>>> import numpy as np
>>> np.set_printoptions(precision=1, suppress=True, linewidth=140, floatmode="fixed")
>>> feats = np.load("sample13.npy")
>>> print(feats)
[[-9 -2  5]
 [-9  6 -4]
 [ 6  8 -9]]
>>> print(np.linalg.cond(feats) > 100)
False
>>> print(np.linalg.matrix_rank(feats, rtol=0.1))
2
>>> print([round(float(x), 1) for x in np.linalg.svd(feats, compute_uv=False)[:3]])
[16.3, 12.6, 0.6]
>>> print(round(float(np.linalg.norm(feats, 2) / np.linalg.norm(feats)), 1))
0.8
>>> print(np.abs(np.linalg.svd(feats)[2][-1]))
[0.2 0.7 0.7]
>>> print(np.kron(np.eye(2, dtype=int), feats))
[[-9 -2  5  0  0  0]
 [-9  6 -4  0  0  0]
 [ 6  8 -9  0  0  0]
 [ 0  0  0 -9 -2  5]
 [ 0  0  0 -9  6 -4]
 [ 0  0  0  6  8 -9]]
>>> print(np.poly(feats))
[  1.0  12.0 -43.0 132.0]
>>> print(np.round(np.linalg.eigvals(feats).sum().real, 1))
-12.0
>>> print(np.linalg.eigvals(feats))
[-15.4+0.0j   1.7+2.4j   1.7-2.4j]
>>> print(np.round(np.linalg.det(feats.T), 1))
-132.0
>>> print(np.einsum("ij,ji->", feats, feats))
230
>>> E = np.loadtxt("m.csv", delimiter=",")
>>> print(E)
[[ 2.0 -3.0  0.0  2.0]
 [-3.0  2.0 -3.0  0.0]
 [ 0.0 -3.0  2.0 -3.0]
 [ 2.0  0.0 -3.0  2.0]]
>>> u = np.array([-2, -3, 3, 1])
>>> A2 = E + np.outer(u, np.eye(4)[1])
>>> print(np.linalg.matrix_rank(np.linalg.inv(A2) - np.linalg.inv(E), tol=1e-8))
1
>>> ev, V = np.linalg.eigh(E)
>>> print(np.linalg.eigvalsh(E @ E))
[ 2.0  5.8 29.2 41.0]
>>> print(np.abs(V[:, -1]))
[0.3 0.6 0.6 0.3]
>>> print(round(float(ev.sum()), 1), np.trace(E))
8.0 8.0
>>> print(np.linalg.svd(E, compute_uv=False))
[6.4 5.4 2.4 1.4]
>>> print(np.abs(V[:, -1]).round(6).argmax())
1
>>> def softmax(z):
...     e = np.exp(z - z.max(axis=-1, keepdims=True))
...     return e / e.sum(axis=-1, keepdims=True)
... 
>>> print(np.round(softmax(E[3]), 1) + 0)
[0.5 0.1 0.0 0.5]
>>> print(softmax(E).sum(axis=1))
[1.0 1.0 1.0 1.0]
>>> print(np.round(softmax(10 * E[3]), 1) + 0)
[0.5 0.0 0.0 0.5]
>>> att = E @ E.T / np.sqrt(4)
>>> print(np.round(softmax(att), 1) + 0)
[[1.0 0.0 0.0 0.0]
 [0.0 1.0 0.0 0.0]
 [0.0 0.0 1.0 0.0]
 [0.0 0.0 0.0 1.0]]
>>> print(softmax(att).round(6).argmax(axis=1))
[0 1 2 3]
>>> ev, V = np.linalg.eig(E)
>>> print(np.sort(np.linalg.eigvals(np.linalg.inv(E))))
[-0.7 -0.4  0.2  0.2]
>>> print(np.sort(np.linalg.eigvals(E @ E)))
[ 2.0  5.8 29.2 41.0]
>>> print(np.linalg.norm(E, axis=1).argmax())
1
>>> print(E[1] @ E[3])
3.0
>>> print(np.round(np.linalg.norm(E) ** 2 / np.linalg.norm(E, 2) ** 2, 1))
1.9
>>> sv = 5 * 0.7 ** np.arange(3)
>>> rng = np.random.default_rng(91)
>>> mat = rng.normal(size=(19, 3)) * rng.permutation(sv)
>>> print(mat.round(1) + 0)
[[  0.6   1.8  -4.6]
 [ -2.5   1.5  -0.8]
 [ -1.5  -0.6  -2.2]
 [ -3.0   1.6   2.6]
 [  0.4   3.5  -2.9]
 [  3.0   2.1   6.5]
 [  2.6  -0.4   2.4]
 [  0.4   1.3   3.6]
 [  1.3   0.0   1.7]
 [  2.2  -1.1  -2.6]
 [  6.4   2.0   1.9]
 [  3.0   3.7   1.7]
 [ -1.2   2.6   2.6]
 [  7.2   3.6  -0.6]
 [ -3.2  -3.2   3.8]
 [-10.0   3.8  -6.0]
 [  0.3   0.9   5.9]
 [  3.2  -3.1   2.2]
 [ -9.3  -0.6  -2.8]]
>>> u = np.array([0, 1, 3])
>>> print(np.cross(mat[16, :3], mat[13, :3]))
[-22.2  42.9  -5.5]
>>> print(np.round(softmax(10 * mat[13]), 1) + 0)
[1.0 0.0 0.0]
>>> print(softmax(mat).sum(axis=1))
[1.0 1.0 1.0 1.0 1.0 1.0 1.0 1.0 1.0 1.0 1.0 1.0 1.0 1.0 1.0 1.0 1.0 1.0 1.0]
>>> print(np.round(softmax(mat[13]), 1) + 0)
[1.0 0.0 0.0]
>>> att = mat @ mat.T / np.sqrt(3)
>>> print(softmax(att)[13] @ mat)
[ 7.2  3.6 -0.6]
>>> Xc = mat - mat.mean(axis=0)
>>> Uu, sv, Vt = np.linalg.svd(Xc, full_matrices=False)
>>> print(np.abs(Vt[0]).argmax())
0
>>> print(np.abs(Uu[:, 0]).argmax())
15
>>> print((np.sign(Uu[:, 0]) == np.sign(Uu[0, 0])).astype(int))
[1 1 1 1 1 0 0 0 0 0 0 0 1 0 1 1 0 0 1]
>>> print(np.abs(Vt[-1]))
[0.2 0.9 0.3]
>>> print(round(float((sv ** 2).sum() ** 2 / (sv ** 4).sum()), 1))
2.1
>>> lab = mat[:, 0] > np.median(mat[:, 0])
>>> u = mat[lab].mean(axis=0) - mat[~lab].mean(axis=0)
>>> print(u)
[ 6.2 -0.1  0.6]
>>> print(np.argsort(-np.abs(u).round(6), kind="stable"))
[0 2 1]
>>> A2 = np.array([[0, -3, 2], [0, -3, 3]])
>>> cent = np.kron(A2, E)
>>> print(np.linalg.matrix_rank(cent))
8
>>> print(cent)
[[ 0.0 -0.0  0.0  0.0 -6.0  9.0 -0.0 -6.0  4.0 -6.0  0.0  4.0]
 [-0.0  0.0 -0.0  0.0  9.0 -6.0  9.0 -0.0 -6.0  4.0 -6.0  0.0]
 [ 0.0 -0.0  0.0 -0.0 -0.0  9.0 -6.0  9.0  0.0 -6.0  4.0 -6.0]
 [ 0.0  0.0 -0.0  0.0 -6.0 -0.0  9.0 -6.0  4.0  0.0 -6.0  4.0]
 [ 0.0 -0.0  0.0  0.0 -6.0  9.0 -0.0 -6.0  6.0 -9.0  0.0  6.0]
 [-0.0  0.0 -0.0  0.0  9.0 -6.0  9.0 -0.0 -9.0  6.0 -9.0  0.0]
 [ 0.0 -0.0  0.0 -0.0 -0.0  9.0 -6.0  9.0  0.0 -9.0  6.0 -9.0]
 [ 0.0  0.0 -0.0  0.0 -6.0 -0.0  9.0 -6.0  6.0  0.0 -9.0  6.0]]
>>> J = np.loadtxt("out10.csv", delimiter=",")
>>> print(J)
[[-2.0  0.0  0.0]
 [ 0.0 -1.0  2.0]
 [ 0.0  2.0  2.0]]
>>> O = J.astype(float).copy()
>>> for j in range(3):
...     O[:, j] -= O[:, :j] @ (O[:, :j].T @ O[:, j])
...     O[:, j] /= np.linalg.norm(O[:, j])
... 
>>> print(np.round(O.T @ J, 1) + 0)
[[2.0 0.0 0.0]
 [0.0 2.2 0.9]
 [0.0 0.0 2.7]]
>>> M = np.array([[-3, -2, -1], [0, 1, 2], [3, 4, 5]])
>>> u, r1 = M[1], M[0]
>>> print(u @ r1)
-4
>>> pr = (u @ r1) / (u @ u) * u
>>> print(round(float((r1 - pr) @ u), 1))
0.0
>>> print(r1 - pr)
[-3.0 -1.2  0.6]
>>> print(pr)
[-0.0 -0.8 -1.6]
>>> print(np.round(np.linalg.norm(u + r1) ** 2 + np.linalg.norm(u - r1) ** 2, 1))
38.0
>>> print(np.outer(u, r1))
[[ 0  0  0]
 [-3 -2 -1]
 [-6 -4 -2]]
